In [1]: import numpy as np

In [2]: from numpy import linalg as LA

In [3]: np.set_printoptions(suppress=True, linewidth=160)

In [4]: def rnd(a):
   ...:     return np.round(a, 3) + 0
   ...: 

In [5]: mat = np.load("arr.npy")

In [6]: mat
Out[6]: 
array([[ -6.963,  10.662,   2.069, -12.302,   1.059,   9.228,  -6.928,  -7.596, -19.24 ],
       [ -8.116,   9.845,   3.795, -14.991,   0.046,   7.9  ,  -6.829,  -6.264, -20.508],
       [ -6.965,  10.152,   2.075, -13.588,   2.736,   9.715,  -8.07 ,  -5.519, -17.884],
       [ 18.796,  -5.734,   3.244, -10.709, -14.866,  -8.912, -20.845,  16.262,  -8.618],
       [ -7.707,   9.845,   2.608, -12.747,   0.15 ,   8.591,  -6.124,  -7.179, -17.791],
       [ 17.75 ,  -2.016,   1.356, -10.009, -16.27 ,  -9.426, -21.385,  16.248, -10.555],
       [ 19.936,  -4.508,   5.253, -10.401, -15.765, -10.283, -19.711,  15.275,  -9.101],
       [ 17.724,  -4.106,   2.617,  -8.547, -15.419, -10.582, -23.02 ,  14.59 , -10.048],
       [ 20.511,  -5.415,   4.015, -11.058, -16.248,  -9.637, -21.252,  14.268, -10.462],
       [ 19.493,  -2.914,   2.17 , -11.169, -15.329,  -8.665, -21.253,  14.174,  -9.484],
       [ -7.586,   8.827,   0.762, -13.83 ,   0.426,   9.883,  -6.109,  -7.93 , -17.911],
       [ -9.108,   9.021,   2.4  , -14.463,  -0.004,  11.735,  -6.885,  -5.94 , -19.802],
       [ 19.026,  -3.248,   3.632, -11.797, -14.701, -11.824, -21.413,  14.663,  -8.674],
       [ -7.474,  10.108,   2.732, -12.019,   1.465,   8.916,  -5.555,  -5.465, -18.056],
       [ -7.374,   9.419,   2.144, -11.49 ,   1.177,  10.144,  -7.159,  -9.329, -18.406],
       [ 18.32 ,  -3.939,   2.949,  -9.751, -15.786,  -7.941, -20.267,  14.348,  -8.747],
       [ 19.665,  -4.556,   2.313,  -9.244, -16.891, -10.332, -22.116,  12.222,  -9.579],
       [ 16.176,  -3.226,   2.991, -11.   , -15.499, -10.624, -21.619,  12.637,  -8.567],
       [ -9.369,   8.411,   4.879, -13.539,   2.49 ,  10.827,  -8.348,  -8.046, -19.288],
       [ 16.14 ,  -4.431,   2.705,  -9.372, -15.4  ,  -9.694, -22.087,  14.841,  -8.59 ],
       [ -7.6  ,   9.762,   2.789, -15.55 ,  -0.093,  10.537,  -8.135,  -7.029, -19.823],
       [ -7.552,  10.21 ,   3.985, -13.573,  -0.4  ,  10.42 ,  -6.646,  -7.723, -19.771],
       [ 18.06 ,  -2.673,   1.799,  -9.141, -17.174,  -9.642, -20.181,  17.388,  -7.726],
       [ -6.72 ,   8.108,   4.263, -13.953,   0.382,  12.29 ,  -8.925,  -6.694, -17.386],
       [ -6.891,  11.264,   1.543, -13.292,  -0.115,   9.416,  -8.019,  -5.237, -17.728]])

In [7]: Z = mat[[13, 8]].astype(float)

In [8]: for _ in range(7):
   ...:     idx = LA.norm(mat[:, None] - Z, axis=-1).argmin(axis=1)
   ...:     Z = np.array([mat[idx == j].mean(axis=0) for j in range(2)])
   ...: 

In [9]: idx
Out[9]: array([0, 0, 0, 1, 0, 1, 1, 1, 1, 1, 0, 0, 1, 0, 0, 1, 1, 1, 0, 1, 0, 0, 1, 0, 0])

In [10]: rnd(Z[1] - Z[0])
Out[10]: array([ 26.114, -13.561,   0.148,   3.304, -16.496, -19.766, -14.052,  21.662,   9.559])

In [11]: np.bincount(idx)
Out[11]: array([13, 12])
